$ ipython --no-banner

In [1]: import numpy as np

In [2]: import numpy.linalg as la

In [3]: np.set_printoptions(precision=3, suppress=True, linewidth=160)

In [4]: def tidy(a):
   ...:     return np.round(a, 3) + 0
   ...: 

In [5]: feats = np.load("data.npy")

In [6]: print(tidy(feats))
[[ 0.998  0.008 -0.038]
 [ 0.008  0.962  0.192]
 [-0.038  0.192  0.04 ]]

In [7]: print(tidy(la.norm(feats, 2) / la.norm(feats)))
0.707

In [8]: proj = np.triu(np.array([[2, 0, 1], [2, 1, 2], [2, 2, 2]]), 1) + np.eye(3)

In [9]: out = proj @ feats @ la.inv(proj)

In [10]: print(tidy(la.det(out)))
0.0

In [11]: print(la.matrix_rank(out))
2

In [12]: x0 = np.array([6, 0, 3])

In [13]: print(tidy(feats @ (2 * x0)))
[11.751  1.244 -0.221]

In [14]: print(tidy((feats * x0).sum(axis=1)))
[ 5.876  0.622 -0.111]

In [15]: print(np.sign((feats @ x0).round(6)))
[ 1.  1. -1.]

In [16]: print(tidy(feats * x0))
[[ 5.991  0.    -0.115]
 [ 0.046  0.     0.576]
 [-0.23   0.     0.12 ]]

In [17]: print(la.norm(feats @ x0) <= la.norm(feats, 2) * la.norm(x0) + 1e-9)
True

In [18]: print(tidy(feats @ np.eye(3)[2]))
[-0.038  0.192  0.04 ]

In [19]: left, sigma, Vh = la.svd(feats)

In [20]: print(np.argmax(sigma[:-1] / (sigma[1:] + 1e-6)) + 1)
2

In [21]: out = left[:, :2] @ np.diag(sigma[:2]) @ Vh[:2]

In [22]: print(tidy(la.norm(feats - out) / la.norm(feats)))
0.0

In [23]: print(tidy(np.abs(feats - out).max()))
0.0

In [24]: print(tidy(out))
[[ 0.998  0.008 -0.038]
 [ 0.008  0.962  0.192]
 [-0.038  0.192  0.04 ]]

In [25]: out = np.array([[0, 3, 1], [0, 0, 2], [3, 1, 2]])

In [26]: print(la.matrix_rank(np.vstack([feats, out.T])))
3

In [27]: print(tidy(np.einsum("ik,kj->ji", feats, out)))
[[-0.115  0.576  0.12 ]
 [ 2.957  0.215 -0.075]
 [ 0.937  2.315  0.425]]

In [28]: print(np.vstack([feats, out.T]).shape)
(6, 3)

In [29]: print(tidy(np.einsum("ik,kj->ij", feats, out)))
[[-0.115  2.957  0.937]
 [ 0.576  0.215  2.315]
 [ 0.12  -0.075  0.425]]

In [30]: print(la.matrix_rank(feats @ out))
2

In [31]: print(tidy(feats @ out))
[[-0.115  2.957  0.937]
 [ 0.576  0.215  2.315]
 [ 0.12  -0.075  0.425]]

In [32]: print(tidy(out.T @ feats.T))
[[-0.115  0.576  0.12 ]
 [ 2.957  0.215 -0.075]
 [ 0.937  2.315  0.425]]

In [33]: print(tidy(np.einsum("ij->j", feats)))
[0.968 1.161 0.194]

In [34]: arr = np.load("out18.npy")

In [35]: print(arr)
[[ 1  8  0]
 [ 1  8  0]
 [ 0  4  0]
 [ 3 10  0]
 [ 1  8  0]
 [ 0  4  4]
 [ 0  4  2]
 [ 0  4  0]
 [ 0  4  2]
 [ 0  4  2]
 [ 0  6  0]
 [ 0  4  2]
 [ 1  8  0]]

In [36]: # row 1 repeats row 0

In [37]: x0 = np.array([1, -2, 2])

In [38]: y = arr @ x0

In [39]: print(tidy(la.pinv(arr) @ arr))
[[1. 0. 0.]
 [0. 1. 0.]
 [0. 0. 1.]]

In [40]: print(tidy(la.lstsq(arr, y)[0]))
[ 1. -2.  2.]

In [41]: rng = np.random.default_rng(351280)

In [42]: y = y + 0.3 * rng.normal(size=13)

In [43]: print(tidy(y))
[-14.779 -14.931  -7.962 -17.156 -14.979   0.527  -4.208  -7.799  -4.352  -4.021 -12.388  -4.084 -15.347]

In [44]: beta, *_ = la.lstsq(arr, y)

In [45]: print(beta.round())
[ 1. -2.  2.]

In [46]: print(tidy(la.norm(y - arr @ beta)))
0.871

In [47]: print([round(float(la.norm(la.solve(arr.T @ arr + lam * np.eye(3), arr.T @ y))), 2) for lam in (0, 1, 10, 100)])
[3.06, 2.82, 2.19, 1.46]

In [48]: print(tidy(arr.T @ (y - arr @ beta)))
[0. 0. 0.]

In [49]: out = np.c_[arr[:, :1] @ np.array([[-3]]), np.array([0, 3, -3, -1, -1, 3, -3, 3, 3, -3, 3, -2, -3])]

In [50]: print(out)
[[-3  0]
 [-3  3]
 [ 0 -3]
 [-9 -1]
 [-3 -1]
 [ 0  3]
 [ 0 -3]
 [ 0  3]
 [ 0  3]
 [ 0 -3]
 [ 0  3]
 [ 0 -2]
 [-3 -3]]

In [51]: print(la.matrix_rank(out))
2

In [52]: print(tidy(la.lstsq(arr, out[:, 0])[0]))
[-3.  0.  0.]

In [53]: print(la.matrix_rank(np.c_[arr, out]))
4

In [54]: print(tidy(la.norm(la.qr(arr)[0].T @ out, axis=0) ** 2 / ((out ** 2).sum(axis=0) + 1e-12)))
[1.    0.021]
